>>> import numpy as np
>>> np.set_printoptions(precision=2, suppress=True, linewidth=120, legacy="1.25")
>>> E = np.load("w.npy")
>>> E
array([[ 0,  2, -2, -2, -3, -2],
       [ 3, -1, -2, -2, -3,  0],
       [ 2, -5,  2, -1, -2,  0],
       [-1, -1, -2, -2, -2,  0],
       [ 6, -4, -3, -1, -4,  1],
       [ 0,  0,  0,  0,  0,  0],
       [ 3,  0, -2,  0, -3,  1],
       [ 3,  0, -2,  0, -3,  1],
       [-1, -3,  2, -3, -2, -3],
       [ 0,  2, -2, -2, -3, -2],
       [ 1, -7, -1, -4, -5, -2],
       [-1,  1, -4, -4, -5, -2],
       [ 0, -1, -1, -1, -1, -2],
       [ 3, -2,  0,  2,  0,  3],
       [-1,  1, -4, -4, -5, -2],
       [ 0,  0,  0,  0,  0,  0],
       [ 0,  0,  0,  0,  0,  0],
       [ 3,  0, -2,  0, -3,  1],
       [-1, -2, -3, -3, -3, -2],
       [ 3, -3, -1,  1, -1,  1],
       [ 0,  0,  0,  0,  0,  0],
       [ 2, -3, -5, -5, -6, -2],
       [ 0,  0,  0,  0,  0,  0],
       [ 0,  0,  0,  0,  0,  0],
       [ 3, -1, -3, -1, -4, -1],
       [ 3,  0, -2,  0, -3,  1],
       [ 3, -2,  0,  2,  0,  3],
       [ 3,  0, -5, -5, -7, -4],
       [ 2, -2, -4, -4, -5,  0],
       [ 2, -5,  2, -1, -2,  0],
       [ 3,  0, -2,  0, -3,  1]])
>>> # rows 6 and 7 are equal
>>> labels = E[:, 1] > np.median(E[:, 1])
>>> f = E[labels].mean(axis=0) - E[~labels].mean(axis=0)
>>> ((E - E.mean(axis=0)) @ f > 0).astype(int)
array([1, 0, 0, 1, 0, 0, 0, 0, 1, 1, 0, 1, 1, 0, 1, 0, 0, 0, 1, 0, 0, 1, 0, 0, 1, 0, 0, 1, 1, 0, 0])
>>> labels.astype(int)
array([1, 0, 0, 0, 0, 0, 0, 0, 0, 1, 0, 1, 0, 0, 1, 0, 0, 0, 0, 0, 0, 0, 0, 0, 0, 0, 0, 0, 0, 0, 0])
>>> np.argsort(-np.abs(f).round(6), kind="stable")
array([1, 0, 3, 5, 2, 4])
>>> f
array([-2.17,  3.06, -1.74, -1.96, -1.7 , -1.89])
>>> round(float((((E - E.mean(axis=0)) @ f > 0) == labels).mean()), 2)
0.74
>>> A = np.load("x.npy")
>>> A
array([[ 1,  3],
       [-4, -2],
       [-1,  1],
       [ 2,  4],
       [-1,  1],
       [-2,  0],
       [ 2,  4]])
>>> Y = np.c_[A[:, :1] @ np.array([[1]]), np.array([0, 4, -3, -1, 5, 4, 5])]
>>> Y
array([[ 1,  0],
       [-4,  4],
       [-1, -3],
       [ 2, -1],
       [-1,  5],
       [-2,  4],
       [ 2,  5]])
>>> np.linalg.matrix_rank(np.c_[A, Y])
3
>>> np.round(np.linalg.lstsq(A, Y[:, 0])[0], 2) + 0
array([1., 0.])
>>> hat = Y @ np.linalg.solve(Y.T @ Y, Y.T)
>>> np.linalg.matrix_rank(np.eye(7) - hat)
5
>>> feats = np.array([[2, 0], [-2, 3]])
>>> # triangular, det is the product of the diagonal
>>> f = np.array([-2, -1])
>>> Y = feats + np.outer(f, np.eye(2)[1])
>>> Y
array([[ 2., -2.],
       [-2.,  2.]])
>>> rng = np.random.default_rng(20)
>>> labels = rng.permutation(2)
>>> labels
array([1, 0])
>>> Y = feats[labels][:, labels]
>>> Y
array([[ 3, -2],
       [ 0,  2]])
>>> np.diag(Y)
array([3, 2])
